$ ipython --no-banner

In [1]: import numpy as np

In [2]: from numpy import linalg as LA

In [3]: np.set_printoptions(precision=2, suppress=True, linewidth=200, legacy="1.25")

In [4]: mat = np.loadtxt("x.csv", delimiter=",")

In [5]: mat.round(2) + 0
Out[5]: 
array([[-2.45, -0.73, -0.55,  0.12,  0.22, -1.11,  1.34, -2.84, -1.02, -1.17,  1.01,  1.49, -0.15, -0.88,  0.72],
       [ 2.21,  0.34,  0.68, -0.96,  1.07,  0.89, -1.31,  2.66,  1.15,  1.37, -1.24, -1.53,  0.4 ,  0.56, -0.53],
       [-0.97, -1.16,  0.31, -2.35,  3.66, -0.75,  0.22, -0.83,  0.26,  0.43, -0.54,  0.06,  0.71, -1.  ,  0.62],
       [ 1.96,  0.11,  0.72, -1.38,  1.73,  0.72, -1.23,  2.43,  1.17,  1.41, -1.31, -1.48,  0.53,  0.36, -0.39],
       [-1.72, -1.23,  0.05, -1.9 ,  3.11, -1.04,  0.69, -1.75, -0.16, -0.08, -0.06,  0.61,  0.53, -1.15,  0.78],
       [-2.26, -0.41, -0.66,  0.83, -0.87, -0.93,  1.33, -2.71, -1.14, -1.35,  1.22,  1.54, -0.37, -0.62,  0.56],
       [-2.42, -0.65, -0.58,  0.31, -0.07, -1.08,  1.35, -2.83, -1.06, -1.23,  1.07,  1.52, -0.2 , -0.82,  0.68],
       [ 0.09,  0.93, -0.53,  2.49, -3.72,  0.36,  0.27, -0.21, -0.66, -0.89,  0.94,  0.5 , -0.79,  0.7 , -0.37],
       [ 0.74,  1.12, -0.37,  2.42, -3.72,  0.65, -0.09,  0.55, -0.37, -0.56,  0.65,  0.09, -0.74,  0.93, -0.56],
       [ 1.51,  1.23, -0.13,  2.07, -3.33,  0.96, -0.55,  1.48,  0.03, -0.08,  0.21, -0.44, -0.6 ,  1.12, -0.74],
       [ 0.12, -0.86,  0.57, -2.47,  3.66, -0.26, -0.38,  0.44,  0.73,  0.97, -1.01, -0.62,  0.8 , -0.62,  0.31],
       [ 2.28,  1.12,  0.24,  1.12, -2.04,  1.19, -1.09,  2.49,  0.6 ,  0.63, -0.46, -1.11, -0.26,  1.15, -0.84],
       [ 0.86, -0.56,  0.68, -2.26,  3.23,  0.11, -0.76,  1.28,  0.97,  1.24, -1.22, -1.02,  0.76, -0.29,  0.06],
       [-1.63, -1.23,  0.09, -1.98,  3.21, -1.  ,  0.63, -1.64, -0.11, -0.01, -0.13,  0.54,  0.56, -1.14,  0.76],
       [ 1.9 ,  1.22,  0.02,  1.73, -2.87,  1.09, -0.8 ,  1.97,  0.28,  0.23, -0.07, -0.75, -0.47,  1.17, -0.81],
       [ 1.68,  1.23, -0.07,  1.94, -3.16,  1.02, -0.66,  1.69,  0.13,  0.05,  0.1 , -0.57, -0.55,  1.15, -0.77],
       [ 1.7 , -0.08,  0.73, -1.68,  2.23,  0.57, -1.13,  2.17,  1.15,  1.41, -1.33, -1.39,  0.61,  0.18, -0.28],
       [ 0.87,  1.14, -0.34,  2.38, -3.69,  0.71, -0.17,  0.71, -0.31, -0.49,  0.59,  0.01, -0.73,  0.97, -0.59],
       [-2.47, -0.81, -0.5 , -0.09,  0.53, -1.15,  1.32, -2.84, -0.97, -1.1 ,  0.94,  1.46, -0.08, -0.94,  0.75],
       [-1.79,  0.02, -0.73,  1.59, -2.07, -0.62,  1.17, -2.26, -1.16, -1.41,  1.32,  1.42, -0.59, -0.24,  0.31],
       [ 0.86, -0.56,  0.68, -2.27,  3.23,  0.11, -0.75,  1.27,  0.97,  1.24, -1.22, -1.02,  0.77, -0.29,  0.06],
       [-2.47, -0.81, -0.5 , -0.1 ,  0.55, -1.15,  1.32, -2.83, -0.96, -1.1 ,  0.93,  1.46, -0.08, -0.95,  0.75],
       [ 1.82,  0.  ,  0.72, -1.55,  2.02,  0.64, -1.18,  2.29,  1.16,  1.41, -1.32, -1.43,  0.58,  0.26, -0.33],
       [ 1.59, -0.16,  0.73, -1.79,  2.41,  0.5 , -1.09,  2.05,  1.13,  1.4 , -1.32, -1.35,  0.64,  0.11, -0.23],
       [-1.79, -1.23,  0.02, -1.84,  3.02, -1.06,  0.73, -1.83, -0.21, -0.14, -0.01,  0.66,  0.51, -1.16,  0.79],
       [-2.44, -0.97, -0.4 , -0.55,  1.21, -1.19,  1.25, -2.75, -0.83, -0.92,  0.75,  1.34,  0.07, -1.06,  0.81],
       [ 2.4 ,  1.03,  0.35,  0.74, -1.49,  1.2 , -1.2 ,  2.68,  0.76,  0.83, -0.66, -1.27, -0.13,  1.1 , -0.82],
       [-2.47, -0.85, -0.48, -0.21,  0.7 , -1.16,  1.31, -2.82, -0.93, -1.06,  0.89,  1.43, -0.04, -0.97,  0.77],
       [ 2.46,  0.76,  0.53, -0.04, -0.33,  1.13, -1.33,  2.84,  1.  ,  1.15, -0.99, -1.48,  0.12,  0.9 , -0.73],
       [ 2.46,  0.74,  0.54, -0.09, -0.25,  1.12, -1.34,  2.84,  1.01,  1.16, -1.  , -1.49,  0.14,  0.89, -0.72],
       [-1.23, -1.2 ,  0.23, -2.24,  3.53, -0.85,  0.38, -1.15,  0.13,  0.27, -0.39,  0.24,  0.66, -1.06,  0.68],
       [-2.18, -0.31, -0.68,  1.02, -1.16, -0.87,  1.31, -2.64, -1.16, -1.38,  1.26,  1.53, -0.42, -0.54,  0.51],
       [-2.34, -1.09, -0.28, -0.96,  1.81, -1.2 ,  1.14, -2.58, -0.67, -0.72,  0.55,  1.19,  0.21, -1.13,  0.83],
       [ 0.72,  1.11, -0.38,  2.42, -3.73,  0.64, -0.08,  0.53, -0.38, -0.57,  0.66,  0.11, -0.75,  0.92, -0.55],
       [ 0.03,  0.92, -0.54,  2.48, -3.7 ,  0.33,  0.3 , -0.27, -0.68, -0.91,  0.96,  0.53, -0.8 ,  0.68, -0.35],
       [-1.1 , -1.18,  0.27, -2.3 ,  3.6 , -0.8 ,  0.3 , -0.98,  0.2 ,  0.35, -0.46,  0.15,  0.69, -1.03,  0.65],
       [ 1.8 ,  1.23, -0.02,  1.83, -3.01,  1.06, -0.74,  1.85,  0.21,  0.15,  0.01, -0.67, -0.51,  1.16, -0.79],
       [-2.2 , -0.34, -0.68,  0.96, -1.08, -0.89,  1.31, -2.66, -1.15, -1.37,  1.24,  1.53, -0.41, -0.56,  0.53]])

In [6]: vec = np.array([-1, -2, 0, 0, 2, -2, -2, 2, 0, 2, 2, -1, 2, 1, 2])

In [7]: h = np.maximum(mat @ vec, 0)

In [8]: np.flatnonzero(h > 1e-9)
Out[8]: array([ 1,  2,  3,  4, 10, 12, 13, 16, 20, 22, 23, 24, 25, 28, 29, 30, 32, 35])
